% python3 -q
>>> import numpy as np
>>> np.set_printoptions(precision=4, suppress=True, linewidth=100)
>>> rng = np.random.default_rng(77)
>>> mat = rng.normal(size=(25, 3))
>>> mat = 10 * mat / np.linalg.norm(mat, axis=1, keepdims=True)
>>> mat
array([[ 1.5563, -2.0768,  9.6574],
       [-9.2168,  3.7915, -0.8218],
       [-1.6587,  4.9895, -8.5061],
       [-4.9144, -0.5698,  8.6905],
       [ 0.4303,  4.3284, -9.0044],
       [-7.3136,  5.7235, -3.7084],
       [-0.2711,  3.1451, -9.4887],
       [-6.1271, -0.4787, -7.8885],
       [-7.2939, -0.4354, -6.8271],
       [-1.9797,  0.3025,  9.7974],
       [ 8.6471, -2.1613, -4.534 ],
       [ 8.4275,  4.8381,  2.3603],
       [-6.4196,  4.5587,  6.165 ],
       [-8.6821,  4.9493, -0.3541],
       [-4.1846, -8.8763, -1.9236],
       [-0.4842, -2.9679, -9.5372],
       [-8.6071,  5.0793,  0.3436],
       [ 2.858 ,  6.3169,  7.2061],
       [ 9.8819, -0.4062, -1.4776],
       [-9.3498,  2.4338,  2.5805],
       [-9.988 , -0.4276, -0.2374],
       [ 9.3863, -1.3077,  3.1917],
       [ 6.969 , -1.5728,  6.9971],
       [ 8.1857, -0.7264, -5.6979],
       [-6.1832, -6.3666,  4.608 ]])
>>> cov = np.cov(mat, rowvar=False)
>>> cov.shape
(3, 3)
>>> np.median(mat, axis=0)
array([-1.9797, -0.4062, -0.3541])
>>> cov
array([[45.7918, -4.0187,  1.1689],
       [-4.0187, 15.1862, -1.527 ],
       [ 1.1689, -1.527 , 40.058 ]])
>>> round(float(np.corrcoef(mat[:, 1], mat[:, 0])[0, 1]), 4)
-0.1524
>>> np.argsort(-mat.std(axis=0).round(6), kind="stable")
array([0, 2, 1])
